% python3 -q
>>> import numpy as np
>>> from numpy import linalg as LA
>>> np.set_printoptions(precision=2, suppress=True, linewidth=120, sign=" ")
>>> J = np.load("test1.npy")
>>> J
array([[ 1,  0,  0,  0,  0,  0,  0],
       [-1,  1,  0,  0,  0,  0,  0],
       [ 1, -2,  1,  0,  0,  0,  0],
       [ 0, -1,  3,  1,  0,  0,  0],
       [-2,  3, -3, -2,  1,  0,  0],
       [-1,  1,  2,  1,  0,  1,  0],
       [ 0,  0, -2, -2, -2, -3,  1]])
>>> # triangular, det is the product of the diagonal
>>> round(LA.norm(J), 2)
np.float64(8.77)
>>> np.count_nonzero(J)
np.int64(24)
>>> np.unravel_index(np.abs(J).argmax(), J.shape)
(np.int64(3), np.int64(2))
>>> J.sum(axis=1)
array([ 1,  0,  0,  3, -3,  4, -8])
>>> r0 = np.array([-3, 3, 1, 3, -1, -3, 3])
>>> B = J + np.outer(r0, np.eye(7)[6])
>>> np.round(LA.det(B) / LA.det(J), 2), round(float(1 + LA.solve(J, r0)[6]), 2)
(np.float64(-47.0), -47.0)
>>> B
array([[ 1.,  0.,  0.,  0.,  0.,  0., -3.],
       [-1.,  1.,  0.,  0.,  0.,  0.,  3.],
       [ 1., -2.,  1.,  0.,  0.,  0.,  1.],
       [ 0., -1.,  3.,  1.,  0.,  0.,  3.],
       [-2.,  3., -3., -2.,  1.,  0., -1.],
       [-1.,  1.,  2.,  1.,  0.,  1., -3.],
       [ 0.,  0., -2., -2., -2., -3.,  4.]])
>>> round(float(LA.norm(B, 2)), 2)
7.97
>>> LA.norm(B, axis=1).argmax()
np.int64(6)
>>> round(float(LA.norm(B, 1)), 2), round(float(LA.norm(B, np.inf)), 2)
(18.0, 13.0)
>>> np.round(LA.norm(B) ** 2 / LA.norm(B, 2) ** 2, 2)
np.float64(2.05)
>>> LA.norm(B, axis=0)
array([ 2.83,  4.  ,  5.2 ,  3.16,  2.24,  3.16,  7.35])
>>> rng = np.random.default_rng(70359)
>>> idx = rng.permutation(7)
>>> idx
array([ 6,  4,  2,  3,  1,  5,  0])
>>> B = J[idx][:, idx]
>>> np.trace(B)
np.int64(7)
>>> B
array([[ 1, -2, -2, -2,  0, -3,  0],
       [ 0,  1, -3, -2,  3,  0, -2],
       [ 0,  0,  1,  0, -2,  0,  1],
       [ 0,  0,  3,  1, -1,  0,  0],
       [ 0,  0,  0,  0,  1,  0, -1],
       [ 0,  0,  2,  1,  1,  1, -1],
       [ 0,  0,  0,  0,  0,  0,  1]])
>>> np.sort(np.abs(LA.eigvals(B)))
array([ 1.,  1.,  1.,  1.,  1.,  1.,  1.])
>>> np.allclose(B, J)
False
>>> np.sort(LA.eigvals(J))
array([ 1.,  1.,  1.,  1.,  1.,  1.,  1.])
>>> [int(LA.matrix_rank(LA.matrix_power(J, p))) for p in range(1, 8)]
[7, 7, 7, 7, 7, 7, 7]
>>> J @ J
array([[  1,   0,   0,   0,   0,   0,   0],
       [ -2,   1,   0,   0,   0,   0,   0],
       [  4,  -4,   1,   0,   0,   0,   0],
       [  4,  -8,   6,   1,   0,   0,   0],
       [-10,  14, -12,  -4,   1,   0,   0],
       [ -1,  -3,   7,   2,   0,   1,   0],
       [  5,  -3, -10,  -3,  -4,  -6,   1]])
>>> LA.matrix_rank(J - J[0, 0] * np.eye(7))
np.int64(5)
>>> W0 = np.load("dump.npy")
>>> W0
array([[ 0.58,  1.04,  0.17, -4.5 ,  1.75, -0.46],
       [-2.01,  1.2 ,  1.96,  3.68,  1.38, -0.47],
       [ 3.27,  2.02, -0.73,  1.64,  0.36, -2.61],
       [ 3.26, -0.36, -0.22,  2.22,  2.98,  0.65],
       [ 2.37, -1.88, -3.37,  2.02,  0.04, -0.66],
       [ 0.95,  2.38, -3.78,  0.87,  0.95, -1.57],
       [ 1.72, -0.82,  2.61,  1.89,  1.78,  2.79],
       [ 0.78,  2.32,  0.86, -2.17, -2.16, -2.98],
       [ 4.33, -1.28, -0.89,  1.06, -0.85, -1.41],
       [ 0.  , -0.42, -2.34, -0.5 , -2.81,  3.34],
       [-3.39,  1.37,  0.6 ,  0.64, -3.18,  0.86],
       [ 0.4 ,  1.65, -1.31, -2.25,  3.81,  0.88],
       [-0.6 , -1.97,  2.5 ,  1.09,  3.63, -0.37],
       [ 0.36,  1.04, -1.01, -4.17,  2.29,  0.43],
       [ 3.78, -1.97, -0.26, -2.06, -1.06,  1.19],
       [ 2.51, -0.3 , -3.94,  1.2 ,  1.19, -0.48],
       [-1.56, -0.45,  3.24,  0.01, -1.75,  2.96],
       [-0.52,  3.89,  2.21, -1.34, -0.38, -1.67]])
>>> vec = np.array([1, 2, 1, 0, 0, 0])
>>> target = W0 @ vec
>>> target
array([ 2.83,  2.35,  6.58,  2.32, -4.76,  1.93,  2.69,  6.28,  0.88, -3.18, -0.05,  2.39, -2.04,  1.43, -0.42, -2.03,
        0.78,  9.47])
>>> np.round(LA.lstsq(W0, target)[0], 2) + 0
array([ 1.,  2.,  1.,  0.,  0.,  0.])
>>> target = target + 0.02 * rng.normal(size=18)
>>> target
array([ 2.81,  2.34,  6.59,  2.33, -4.74,  1.93,  2.68,  6.31,  0.89, -3.2 , -0.05,  2.37, -2.04,  1.43, -0.4 , -2.03,
        0.79,  9.46])
>>> c, *_ = LA.lstsq(W0, target)
>>> c.round()
array([ 1.,  2.,  1.,  0., -0., -0.])
>>> np.round(LA.norm(target - W0 @ c), 2)
np.float64(0.04)
>>> feats = np.array([[4, 0, 3, 0], [0, 0, 0, 0], [0, 0, 0, 0], [-4, 0, 0, 0]])
>>> np.unique(feats.round(6), axis=0).shape
(3, 4)
>>> np.round(feats @ LA.pinv(feats) @ feats, 2) + 0
array([[ 4.,  0.,  3.,  0.],
       [ 0.,  0.,  0.,  0.],
       [ 0.,  0.,  0.,  0.],
       [-4.,  0.,  0.,  0.]])
>>> LA.lstsq(feats[:-1].T, feats[-1])[2]
np.int32(1)
>>> np.abs(np.diag(LA.qr(feats)[1])) > 1e-9
array([ True, False,  True, False])
>>> B = feats[0, 0] * feats[1:] - np.outer(feats[1:, 0], feats[0])
>>> B
array([[  0,   0,   0,   0],
       [  0,   0,   0,   0],
       [  0,   0,  12,   0]])
>>> np.flatnonzero(~B.round(6).any(axis=1))
array([ 0,  1])
>>> feats[:, 0] / feats[0, 0]
array([ 1.,  0.,  0., -1.])
